$ python3 -q
>>> import numpy as np
>>> import numpy.linalg as la
>>> np.set_printoptions(precision=3, suppress=True, linewidth=160, floatmode="fixed")
>>> def rd(a):
...     return np.round(a, 3) + 0
... 
>>> B = np.array([[1, 3, 1, 2, 2, -1, -3, -2],
...     [-2, 2, 3, 1, 3, 3, 2, 3],
...     [1, 0, -3, -2, 0, 3, -1, 1],
...     [-2, 2, -1, 2, 0, -3, 1, 0],
...     [3, 0, -1, -2, 2, 0, 3, -3],
...     [3, 1, -1, -1, -2, 1, 2, -3],
...     [3, 3, -3, -1, -2, 3, -1, -2],
...     [3, 1, 2, 2, 1, 1, 1, 1]])
>>> J = np.triu(B, 1)
>>> J
array([[ 0,  3,  1,  2,  2, -1, -3, -2],
       [ 0,  0,  3,  1,  3,  3,  2,  3],
       [ 0,  0,  0, -2,  0,  3, -1,  1],
       [ 0,  0,  0,  0,  0, -3,  1,  0],
       [ 0,  0,  0,  0,  0,  0,  3, -3],
       [ 0,  0,  0,  0,  0,  0,  2, -3],
       [ 0,  0,  0,  0,  0,  0,  0, -2],
       [ 0,  0,  0,  0,  0,  0,  0,  0]])
>>> np.prod(np.diag(J)), rd(la.det(J))
(np.int64(0), np.float64(0.0))
>>> np.abs(np.diag(la.qr(J)[1])) > 1e-9
array([False, False, False, False, False, False, False, False])
>>> rd(J @ la.pinv(J) @ J)
array([[ 0.000,  3.000,  1.000,  2.000,  2.000, -1.000, -3.000, -2.000],
       [ 0.000,  0.000,  3.000,  1.000,  3.000,  3.000,  2.000,  3.000],
       [ 0.000,  0.000,  0.000, -2.000,  0.000,  3.000, -1.000,  1.000],
       [ 0.000,  0.000,  0.000,  0.000,  0.000, -3.000,  1.000,  0.000],
       [ 0.000,  0.000,  0.000,  0.000,  0.000,  0.000,  3.000, -3.000],
       [ 0.000,  0.000,  0.000,  0.000,  0.000,  0.000,  2.000, -3.000],
       [ 0.000,  0.000,  0.000,  0.000,  0.000,  0.000,  0.000, -2.000],
       [ 0.000,  0.000,  0.000,  0.000,  0.000,  0.000,  0.000,  0.000]])
>>> rd(np.trace(la.pinv(J) @ J))
np.float64(6.0)
>>> r = la.matrix_rank(J)
>>> r
np.int64(6)
>>> ns = la.svd(J)[2][r:].T
>>> [int(la.matrix_rank(J[:, :j + 1])) for j in range(8)]
[0, 1, 2, 3, 3, 4, 5, 6]
>>> la.matrix_rank(J.T @ J), la.matrix_rank(J @ J.T)
(np.int64(6), np.int64(6))
>>> ns.shape
(8, 2)
>>> rd(ns @ ns.T)
array([[ 1.000,  0.000,  0.000,  0.000,  0.000,  0.000,  0.000,  0.000],
       [ 0.000,  0.053,  0.158,  0.000, -0.158,  0.000,  0.000,  0.000],
       [ 0.000,  0.158,  0.474,  0.000, -0.474,  0.000,  0.000,  0.000],
       [ 0.000,  0.000,  0.000,  0.000,  0.000,  0.000,  0.000,  0.000],
       [ 0.000, -0.158, -0.474,  0.000,  0.474,  0.000,  0.000,  0.000],
       [ 0.000,  0.000,  0.000,  0.000,  0.000,  0.000,  0.000,  0.000],
       [ 0.000,  0.000,  0.000,  0.000,  0.000,  0.000,  0.000,  0.000],
       [ 0.000,  0.000,  0.000,  0.000,  0.000,  0.000,  0.000,  0.000]])
>>> B = np.array([[2, 3, 3],
...     [1, 4, 2],
...     [4, 0, 0],
...     [0, 5, 2],
...     [0, 2, 4],
...     [0, 2, 1],
...     [3, 4, 0],
...     [1, 0, 5]])
>>> np.einsum("ik,kj->ji", J, B)
array([[ -4,  21,  -2,   3,   6,   3,  -2,   0],
       [ 12,  25,  -8,  -2,  12,   8,   0,   0],
       [  7,  32,   4,  -3, -15, -15, -10,   0]])
>>> np.einsum("ij,ij->i", J, J)
array([32, 41, 15, 10, 18, 13,  4,  0])
>>> A = np.array([[-2, -1, -5], [5, 5, -5], [3, -1, 1]])
>>> A[0] = A[1]
>>> A
array([[ 5,  5, -5],
       [ 5,  5, -5],
       [ 3, -1,  1]])
>>> la.lstsq(A[:-1].T, A[-1])[2]
np.int32(1)
>>> np.unique(A.round(6), axis=0).shape
(2, 3)
>>> la.matrix_rank(A, rtol=0.1)
np.int64(2)
>>> rd(la.norm(A, 2) / la.norm(A))
np.float64(0.966)
>>> t = np.radians(30)
>>> R = np.eye(3)
>>> R[1, 1] = R[2, 2] = np.cos(t)
>>> R[1, 2], R[2, 1] = -np.sin(t), np.sin(t)
>>> rd(R)
array([[ 1.000,  0.000,  0.000],
       [ 0.000,  0.866, -0.500],
       [ 0.000,  0.500,  0.866]])
>>> B = A @ R.T
>>> rd(np.abs(B - A).max(axis=0))
array([0.000, 1.830, 3.170])
>>> np.allclose(A @ A.T, B @ B.T)
True
>>> m1 = np.load("run8.npy")
>>> m1
array([[ 9.000,  4.000, -6.000,  4.000],
       [-4.000,  1.000,  2.000,  0.000],
       [12.000,  8.000, -9.000,  8.000],
       [ 4.000,  0.000, -2.000,  1.000]])
>>> evals, V = la.eig(m1)
>>> rd(np.sort(la.eigvals(la.inv(m1))))
array([-0.333,  0.333,  1.000,  1.000])
>>> rd(m1 @ V[:, 0] - evals[0] * V[:, 0])
array([0.000, 0.000, 0.000, 0.000])
>>> rd(np.sort(la.eigvals(m1 @ m1)))
array([1.000+0.000j, 1.000+0.000j, 9.000+0.000j, 9.000+0.000j])
>>> rd(np.poly(m1))
array([ 1.000, -2.000, -8.000, 18.000, -9.000])
>>> rd(la.eigvals(m1))
array([-3.000,  3.000,  1.000,  1.000])
>>> np.kron(np.eye(2, dtype=int), m1)
array([[ 9.000,  4.000, -6.000,  4.000,  0.000,  0.000, -0.000,  0.000],
       [-4.000,  1.000,  2.000,  0.000, -0.000,  0.000,  0.000,  0.000],
       [12.000,  8.000, -9.000,  8.000,  0.000,  0.000, -0.000,  0.000],
       [ 4.000,  0.000, -2.000,  1.000,  0.000,  0.000, -0.000,  0.000],
       [ 0.000,  0.000, -0.000,  0.000,  9.000,  4.000, -6.000,  4.000],
       [-0.000,  0.000,  0.000,  0.000, -4.000,  1.000,  2.000,  0.000],
       [ 0.000,  0.000, -0.000,  0.000, 12.000,  8.000, -9.000,  8.000],
       [ 0.000,  0.000, -0.000,  0.000,  4.000,  0.000, -2.000,  1.000]])
>>> proj = np.triu(np.array([[1, 1, 1], [2, 0, 0], [0, 3, 0]]), 1) + np.eye(3)
>>> B = proj @ A @ la.inv(proj)
>>> rd(np.poly(B))
array([  1.000, -11.000,  20.000,   0.000])
>>> B
array([[ 13.000,  -4.000, -22.000],
       [  5.000,   0.000, -10.000],
       [  3.000,  -4.000,  -2.000]])
>>> proj @ A - A @ proj
array([[ 8.000, -1.000, -9.000],
       [ 0.000, -5.000, -5.000],
       [ 0.000, -3.000, -3.000]])
>>> rd(la.eigvals(B))
array([8.702, 0.000, 2.298])
>>> rd(la.det(2 * B)), rd(la.det(B))
(np.float64(0.0), np.float64(0.0))
>>> np.kron(np.eye(2, dtype=int), B)
array([[ 13.000,  -4.000, -22.000,   0.000,  -0.000,  -0.000],
       [  5.000,   0.000, -10.000,   0.000,   0.000,  -0.000],
       [  3.000,  -4.000,  -2.000,   0.000,  -0.000,  -0.000],
       [  0.000,  -0.000,  -0.000,  13.000,  -4.000, -22.000],
       [  0.000,   0.000,  -0.000,   5.000,   0.000, -10.000],
       [  0.000,  -0.000,  -0.000,   3.000,  -4.000,  -2.000]])
>>> np.einsum("ii->", B)
np.float64(11.0)
>>> M = np.load("arr.npy")
>>> M
array([[ 0,  3,  1, -4,  5],
       [-3,  0,  4, -1, -2],
       [-1, -4,  0, -4,  0],
       [ 4,  1,  4,  0, -3],
       [-5,  2,  0,  3,  0]])
>>> # rank 4
>>> vec = np.array([0, 1, -3, 0, 3])
>>> rd(la.svd(M, compute_uv=False))
array([7.681, 7.681, 6.164, 6.164, 0.000])
>>> vec @ M @ vec
np.int64(0)
>>> rd(la.det(M))
np.float64(0.0)
>>> Q = la.solve(np.eye(5) - M, np.eye(5) + M)
>>> rd(la.det(Q))
np.float64(1.0)
>>> rd(np.poly(M))
array([   1.000,    0.000,   97.000,    0.000, 2242.000,    0.000])
>>> np.kron(np.eye(2, dtype=int), M)
array([[ 0,  3,  1, -4,  5,  0,  0,  0,  0,  0],
       [-3,  0,  4, -1, -2,  0,  0,  0,  0,  0],
       [-1, -4,  0, -4,  0,  0,  0,  0,  0,  0],
       [ 4,  1,  4,  0, -3,  0,  0,  0,  0,  0],
       [-5,  2,  0,  3,  0,  0,  0,  0,  0,  0],
       [ 0,  0,  0,  0,  0,  0,  3,  1, -4,  5],
       [ 0,  0,  0,  0,  0, -3,  0,  4, -1, -2],
       [ 0,  0,  0,  0,  0, -1, -4,  0, -4,  0],
       [ 0,  0,  0,  0,  0,  4,  1,  4,  0, -3],
       [ 0,  0,  0,  0,  0, -5,  2,  0,  3,  0]])
>>> rd(la.eigvals(M))
array([0.000+7.681j, 0.000-7.681j, 0.000+6.164j, 0.000-6.164j, 0.000+0.000j])
